% python3 -q
>>> import numpy as np
>>> np.set_printoptions(precision=2, suppress=True, linewidth=140, legacy="1.25")
>>> X = np.loadtxt("x.csv", delimiter=",")
>>> X
array([[-0.09, -3.31,  3.61,  0.99],
       [ 1.3 , -4.  ,  1.62, -2.17],
       [-1.78,  1.28,  2.12,  3.96],
       [ 0.01,  3.42, -3.56, -0.82],
       [ 1.73, -0.94, -2.39, -3.93],
       [-0.98,  4.08, -2.34,  1.38],
       [-1.65,  0.51,  2.69,  3.84],
       [-0.1 ,  3.54, -3.48, -0.6 ],
       [ 1.38,  0.58, -3.29, -3.45],
       [ 1.43, -3.88,  1.24, -2.52]])
>>> rk = np.linalg.matrix_rank(X)
>>> print(rk)
2
>>> null = np.linalg.svd(X)[2][rk:].T
>>> null @ null.T
array([[ 0.86,  0.16,  0.09,  0.29],
       [ 0.16,  0.33,  0.37, -0.24],
       [ 0.09,  0.37,  0.43, -0.31],
       [ 0.29, -0.24, -0.31,  0.37]])
>>> np.allclose(X @ null, 0)
True
>>> [int(np.linalg.matrix_rank(np.delete(X, i, axis=0))) for i in range(10)]
[2, 2, 2, 2, 2, 2, 2, 2, 2, 2]
>>> np.linalg.matrix_rank(X.T @ X), np.linalg.matrix_rank(X @ X.T)
(2, 2)
>>> W0 = np.load("sample17.npy")
>>> W0
array([[  7.74,  -1.15,   1.47,  -2.99,   2.98],
       [-20.77,   3.23,  -3.92,   7.96,  -7.98],
       [  7.89,  -1.26,   1.48,  -2.96,   2.99],
       [-10.38,   1.56,  -1.93,   3.93,  -3.95],
       [  2.56,  -0.41,   0.4 ,  -1.01,   1.02],
       [ -2.5 ,   0.32,  -0.5 ,   1.02,  -1.01],
       [-15.44,   2.36,  -3.  ,   5.95,  -5.95],
       [  5.18,  -0.89,   0.93,  -1.99,   1.95],
       [  7.83,  -1.14,   1.45,  -3.07,   2.93],
       [-18.17,   2.8 ,  -3.5 ,   7.05,  -7.01],
       [-15.62,   2.36,  -3.1 ,   6.03,  -5.96],
       [  7.75,  -1.18,   1.46,  -3.06,   2.99],
       [ 15.64,  -2.41,   3.03,  -5.87,   5.96],
       [-18.17,   2.79,  -3.58,   6.93,  -6.93],
       [ -7.86,   1.19,  -1.54,   3.04,  -2.95],
       [ 10.43,  -1.68,   2.  ,  -3.95,   4.08],
       [ 20.77,  -3.19,   4.01,  -7.95,   8.03],
       [-23.36,   3.57,  -4.53,   9.04,  -8.96],
       [-12.92,   1.95,  -2.48,   4.92,  -5.04],
       [ 23.4 ,  -3.45,   4.49,  -9.01,   8.96],
       [  2.48,  -0.39,   0.45,  -1.03,   0.98],
       [ -5.24,   0.72,  -0.9 ,   2.02,  -1.99],
       [-13.04,   2.08,  -2.45,   4.83,  -5.  ],
       [ 20.71,  -3.13,   3.99,  -7.99,   8.02],
       [ 20.73,  -3.23,   4.03,  -8.01,   8.04],
       [  0.01,   0.09,   0.1 ,  -0.09,  -0.04]])
>>> O, evecs = np.linalg.qr(W0[:, :1])[0], np.linalg.qr(W0[:, 1:])[0]
>>> sv = np.linalg.svd(O.T @ evecs, compute_uv=False)
>>> round(np.linalg.norm(O @ O.T - evecs @ evecs.T, 2), 2)
1.0
>>> Ac = W0 - W0.mean(axis=1)
Traceback (most recent call last):
  File "<python-input-16>", line 1, in <module>
    Ac = W0 - W0.mean(axis=1)
         ~~~^~~~~~~~~~~~~~~~~
ValueError: operands could not be broadcast together with shapes (26,5) (26,) 
>>> Ac = W0 - W0.mean(axis=0)
>>> left, sv, vt = np.linalg.svd(Ac, full_matrices=False)
>>> np.searchsorted(np.cumsum(sv ** 2) / (sv ** 2).sum(), 0.9) + 1
1
>>> np.round(sv ** 2 / (sv ** 2).sum(), 2) + 0
array([1., 0., 0., 0., 0.])
>>> sv
array([83.39,  0.37,  0.26,  0.23,  0.19])
>>> K = np.load("run11.npy")
>>> K
array([[ 1.,  0.,  0.,  0.],
       [ 0.,  1.,  0.,  0.],
       [ 0.,  0., -1.,  0.],
       [ 0.,  0.,  0., -1.]])
>>> (K != 0).astype(int)
array([[1, 0, 0, 0],
       [0, 1, 0, 0],
       [0, 0, 1, 0],
       [0, 0, 0, 1]])
>>> print(round(float(np.linalg.norm(K) ** 2 / np.linalg.norm(K, 2) ** 2), 2))
4.0
>>> print(np.round(np.linalg.norm(K, "nuc"), 2))
4.0
>>> np.round(np.linalg.norm(K[3] - K[2]), 2)
1.41
>>> t = np.deg2rad(60)
>>> J = np.eye(5)
>>> J[np.ix_([0, 2], [0, 2])] = [[np.cos(t), -np.sin(t)], [np.sin(t), np.cos(t)]]
>>> J
array([[ 0.5 ,  0.  , -0.87,  0.  ,  0.  ],
       [ 0.  ,  1.  ,  0.  ,  0.  ,  0.  ],
       [ 0.87,  0.  ,  0.5 ,  0.  ,  0.  ],
       [ 0.  ,  0.  ,  0.  ,  1.  ,  0.  ],
       [ 0.  ,  0.  ,  0.  ,  0.  ,  1.  ]])
>>> u = np.array([0, 0])
>>> print(np.cross(J[0, :3], J[1, :3]))
[ 0.87 -0.    0.5 ]
>>> np.correlate(J[0], J[1], "full")
array([ 0.  ,  0.  ,  0.  ,  0.5 ,  0.  , -0.87,  0.  ,  0.  ,  0.  ])
>>> Z = 20 * np.array([[0.2, -0.6, 1.9, -0.6],
...     [1.5, -0.2, -2.0, 0.4],
...     [-0.3, 2.0, -0.1, -1.1]])
>>> rng = np.random.default_rng(8)
>>> z = rng.integers(0, 3, 20)
>>> mat = Z[z] + rng.normal(size=(20, 4))
>>> mat
array([[ -5.23,  39.95,  -1.14, -20.49],
       [  3.35, -11.39,  37.96, -10.56],
       [  3.16, -12.3 ,  38.36, -11.74],
       [ -7.64,  40.36,  -2.12, -22.24],
       [  3.84, -11.78,  36.18, -10.45],
       [  3.14, -14.24,  37.92, -10.54],
       [ 29.48,  -2.45, -38.44,   7.14],
       [ -8.47,  38.76,  -0.81, -22.82],
       [ 28.49,  -5.34, -40.  ,   7.97],
       [ -5.13,  40.99,  -2.93, -22.16],
       [  2.87, -11.93,  36.85, -13.2 ],
       [ 32.12,  -3.97, -39.36,  10.54],
       [ 30.79,  -4.11, -39.95,   7.26],
       [ 31.09,  -4.33, -38.24,   7.66],
       [ 29.65,  -4.42, -39.37,   8.19],
       [ 31.37,  -4.55, -39.71,   9.94],
       [  3.76, -11.47,  39.57, -11.45],
       [  3.37, -14.06,  40.39, -11.57],
       [ 31.26,  -4.48, -38.18,   8.52],
       [ 30.05,  -4.9 , -39.63,   7.51]])
>>> left, sv, vt = np.linalg.svd(mat)
>>> np.argmax(sv[:-1] / (sv[1:] + 1e-6)) + 1
3
>>> sv
array([174.2 , 101.21,  56.84,   4.8 ])
>>> B = left[:, :3] @ np.diag(sv[:3]) @ vt[:3]
>>> np.round(np.linalg.norm(mat - B) / np.linalg.norm(mat), 2)
0.02
>>> np.linalg.matrix_rank(mat, rtol=0.05)
3
>>> np.round(np.abs(mat - B).max(), 2)
1.67
>>> print(np.linalg.matrix_rank(B))
3
>>> Z = mat[[1, 14]].astype(float)
>>> for _ in range(5):
...     z = np.linalg.norm(mat[:, None] - Z, axis=-1).argmin(axis=1)
...     Z = np.array([mat[z == j].mean(axis=0) for j in range(2)])
... 
>>> z
array([0, 0, 0, 0, 0, 0, 1, 0, 1, 0, 0, 1, 1, 1, 1, 1, 0, 0, 1, 1])
>>> print(np.bincount(z))
[11  9]
>>> print(np.abs(Z[1] - Z[0]).argmax())
2
>>> Z[1] - Z[0]
array([ 30.75, -10.91, -62.87,  23.5 ])
>>> F = np.loadtxt("test18.csv", delimiter=",")
>>> print(F)
[[ 0.  5.  0.  7.]
 [13.  1.  0.  0.]
 [ 4.  7.  0.  0.]
 [10.  0. 15.  0.]
 [13.  0.  7.  0.]
 [10.  5.  0.  0.]
 [ 1.  7.  0.  1.]
 [10.  0.  5.  0.]
 [13.  0.  0.  0.]
 [13.  0. 17.  0.]
 [10.  5.  0.  0.]
 [13.  0. 17.  0.]
 [10.  5.  0.  0.]
 [13.  0. 17.  0.]
 [13.  0.  2.  0.]
 [ 0.  7.  0.  7.]
 [13.  0.  7.  0.]
 [ 7.  0.  8.  0.]
 [ 0. 11.  0.  7.]
 [ 0.  5.  0.  4.]
 [10.  0. 10.  0.]
 [10.  0.  0.  0.]]
>>> proj = F @ np.linalg.solve(F.T @ F, F.T)
>>> np.diag(proj)
array([0.36, 0.18, 0.29, 0.18, 0.09, 0.16, 0.23, 0.06, 0.21, 0.21, 0.16, 0.21, 0.16, 0.21, 0.16, 0.31, 0.09, 0.05, 0.36, 0.1 , 0.07, 0.12])
>>> np.linalg.matrix_rank(np.eye(22) - proj)
18
>>> np.round(np.linalg.eigvalsh(proj), 2) + 0
array([0., 0., 0., 0., 0., 0., 0., 0., 0., 0., 0., 0., 0., 0., 0., 0., 0., 0., 1., 1., 1., 1.])
